>>> import numpy as np
>>> import numpy.linalg as la
>>> np.set_printoptions(suppress=True, linewidth=100)
>>> X = np.loadtxt("test9.csv", delimiter=",")
>>> X
array([[ 0.4, -1. , -0.1, -0.5,  0.2,  1. ,  1. ,  0.6,  0.4, -0.5,  1.7],
       [ 0.4,  1. ,  0.5, -0.1, -1.8, -0.7, -1.7,  0.6,  1.4, -1. , -1. ],
       [-0.7,  1. , -0.7, -0.4, -1.9,  1.6, -0.6,  0.1,  1.8, -0.2,  0.5],
       [ 0.1,  1.3,  0.9,  0.5, -0.2,  0.9,  0.5,  0. ,  1.2,  0. ,  1.7],
       [-0.5, -0.6,  0. , -0.6, -0.6,  0. , -0.6,  0.3,  0.8, -0.7,  0.3],
       [-1.8,  0.2,  1.4, -2. ,  0.9,  0.1, -0.7,  1.1, -0.6,  0.6, -0.5],
       [-0.9, -1.4, -2.9,  0.6, -0.4, -1.4, -0.5,  0.3, -0.8, -0.1, -0.6],
       [ 0.3,  0.6,  3.1, -2.4,  0.3,  0. , -0.9, -0.9,  0.1,  0.4,  0.8],
       [-0.3, -1.3,  1.7, -0.8, -0.3, -1.1,  1.8,  0.6,  1.4, -0.9, -0.3],
       [-0.6,  0.5, -1.2, -0.5,  1.5,  1.1, -1. , -0.2, -0.9,  0.4,  0.3],
       [ 1.2,  0.4,  0.6,  0. ,  0.2,  0.5, -0.7, -0.9,  0.1,  1. ,  0.9]])
>>> round(np.abs(la.eigvals(X)).max(), 1)
np.float64(3.6)
>>> np.round(la.det(X), 1)
np.float64(1121.1)
>>> B = la.inv(X)
>>> B.round(1) + 0
array([[ 0.4,  0.4,  0. , -0.2, -0.7, -0.1,  0. ,  0. ,  0.2,  0.2,  0.3],
       [ 0.1,  0.3,  0.1,  0.3, -1. , -0.1,  0.3,  0.3,  0.1,  0.3, -0.3],
       [-0.2, -0.2, -0.2,  0. ,  0.7,  0.1, -0.4, -0.1, -0.3, -0.4,  0. ],
       [-0.4, -0.3, -0.3,  0.2,  1. ,  0.1, -0.4, -0.4, -0.3, -0.4,  0.1],
       [-0.1,  0.1, -0.2,  0.1,  0.1,  0. , -0.1, -0.2,  0.4,  0.7,  0.3],
       [ 0. , -0.3,  0.1, -0.4,  0.6,  0. , -0.6, -0.3, -0.3, -0.2,  0. ],
       [ 0.2,  0. ,  0.2,  0. , -0.8, -0.1,  0.1,  0.2,  0.2,  0. , -0.3],
       [ 0.5,  0.4, -0.1,  0.1, -0.4,  0.5,  0.1, -0.3,  0. , -0.1,  0.2],
       [-0.2,  0.2,  0.1,  0.1,  0. ,  0. ,  0.1, -0.3,  0.7,  0.5,  0.6],
       [ 0. , -0.1,  0.2,  0. , -0.5,  0.4,  0.2, -0.2,  0.2, -0.2,  0.8],
       [ 0.2,  0. , -0.1,  0.4,  0.1,  0. ,  0.3,  0.2, -0.2, -0.1, -0.1]])
>>> np.round(la.inv(B), 1) + 0
array([[ 0.4, -1. , -0.1, -0.5,  0.2,  1. ,  1. ,  0.6,  0.4, -0.5,  1.7],
       [ 0.4,  1. ,  0.5, -0.1, -1.8, -0.7, -1.7,  0.6,  1.4, -1. , -1. ],
       [-0.7,  1. , -0.7, -0.4, -1.9,  1.6, -0.6,  0.1,  1.8, -0.2,  0.5],
       [ 0.1,  1.3,  0.9,  0.5, -0.2,  0.9,  0.5,  0. ,  1.2,  0. ,  1.7],
       [-0.5, -0.6,  0. , -0.6, -0.6,  0. , -0.6,  0.3,  0.8, -0.7,  0.3],
       [-1.8,  0.2,  1.4, -2. ,  0.9,  0.1, -0.7,  1.1, -0.6,  0.6, -0.5],
       [-0.9, -1.4, -2.9,  0.6, -0.4, -1.4, -0.5,  0.3, -0.8, -0.1, -0.6],
       [ 0.3,  0.6,  3.1, -2.4,  0.3,  0. , -0.9, -0.9,  0.1,  0.4,  0.8],
       [-0.3, -1.3,  1.7, -0.8, -0.3, -1.1,  1.8,  0.6,  1.4, -0.9, -0.3],
       [-0.6,  0.5, -1.2, -0.5,  1.5,  1.1, -1. , -0.2, -0.9,  0.4,  0.3],
       [ 1.2,  0.4,  0.6,  0. ,  0.2,  0.5, -0.7, -0.9,  0.1,  1. ,  0.9]])
>>> B = np.array([[0, 3, 0],
...     [3, 2, 0],
...     [3, 0, 1],
...     [0, 1, 3],
...     [1, 0, 0],
...     [3, 3, 3],
...     [1, 3, 3],
...     [1, 2, 3],
...     [0, 0, 3],
...     [1, 3, 0],
...     [1, 3, 3]])
>>> la.matrix_rank(X @ B)
np.int64(3)
>>> np.vstack([X, B.T]).shape
(14, 11)
>>> np.round(np.einsum("ij->j", X), 1)
array([-2.4,  0.7,  3.3, -6.2, -2.1,  2. , -3.4,  1.6,  4.9, -1. ,  3.8])
>>> J = np.loadtxt("data.csv", delimiter=",")
>>> J
array([[ 0.,  1., -3., -3.,  1.,  2., -1.],
       [-1.,  0.,  1., -1.,  1., -2., -3.],
       [ 3., -1.,  0., -1.,  3., -3., -2.],
       [ 3.,  1.,  1.,  0.,  1., -1., -1.],
       [-1., -1., -3., -1.,  0.,  4.,  0.],
       [-2.,  2.,  3.,  1., -4.,  0., -1.],
       [ 1.,  3.,  2.,  1.,  0.,  1.,  0.]])
>>> # rank 6
>>> rng = np.random.default_rng(2067)
>>> z = rng.permutation(11)
>>> B = X[:, z] * rng.choice([-1, 1], 11)
>>> B
array([[ 0.4,  0.5,  0.2,  0.5, -0.4, -1. , -0.1, -1.7, -1. , -0.6,  1. ],
       [ 1.4,  0.1, -1.8,  1. , -0.4,  1.7,  0.5,  1. ,  1. , -0.6, -0.7],
       [ 1.8,  0.4, -1.9,  0.2,  0.7,  0.6, -0.7, -0.5,  1. , -0.1,  1.6],
       [ 1.2, -0.5, -0.2, -0. , -0.1, -0.5,  0.9, -1.7,  1.3, -0. ,  0.9],
       [ 0.8,  0.6, -0.6,  0.7,  0.5,  0.6,  0. , -0.3, -0.6, -0.3,  0. ],
       [-0.6,  2. ,  0.9, -0.6,  1.8,  0.7,  1.4,  0.5,  0.2, -1.1,  0.1],
       [-0.8, -0.6, -0.4,  0.1,  0.9,  0.5, -2.9,  0.6, -1.4, -0.3, -1.4],
       [ 0.1,  2.4,  0.3, -0.4, -0.3,  0.9,  3.1, -0.8,  0.6,  0.9,  0. ],
       [ 1.4,  0.8, -0.3,  0.9,  0.3, -1.8,  1.7,  0.3, -1.3, -0.6, -1.1],
       [-0.9,  0.5,  1.5, -0.4,  0.6,  1. , -1.2, -0.3,  0.5,  0.2,  1.1],
       [ 0.1, -0. ,  0.2, -1. , -1.2,  0.7,  0.6, -0.9,  0.4,  0.9,  0.5]])
>>> U, _, Vh = la.svd(X.T @ B)
>>> z
array([ 8,  3,  4,  9,  0,  6,  2, 10,  1,  7,  5])
>>> print(np.round(U @ Vh, 1) + 0)
[[ 0.  0.  0.  0. -1.  0.  0.  0.  0.  0.  0.]
 [ 0.  0.  0.  0.  0.  0.  0.  0.  1.  0.  0.]
 [ 0.  0.  0.  0.  0.  0.  1.  0.  0.  0.  0.]
 [ 0. -1.  0.  0.  0.  0.  0.  0.  0.  0.  0.]
 [ 0.  0.  1.  0.  0.  0.  0.  0.  0.  0.  0.]
 [ 0.  0.  0.  0.  0.  0.  0.  0.  0.  0.  1.]
 [ 0.  0.  0.  0.  0. -1.  0.  0.  0.  0.  0.]
 [ 0.  0.  0.  0.  0.  0.  0.  0.  0. -1.  0.]
 [ 1.  0.  0.  0.  0.  0.  0.  0.  0.  0.  0.]
 [ 0.  0.  0. -1.  0.  0.  0.  0.  0.  0.  0.]
 [ 0.  0.  0.  0.  0.  0.  0. -1.  0.  0.  0.]]
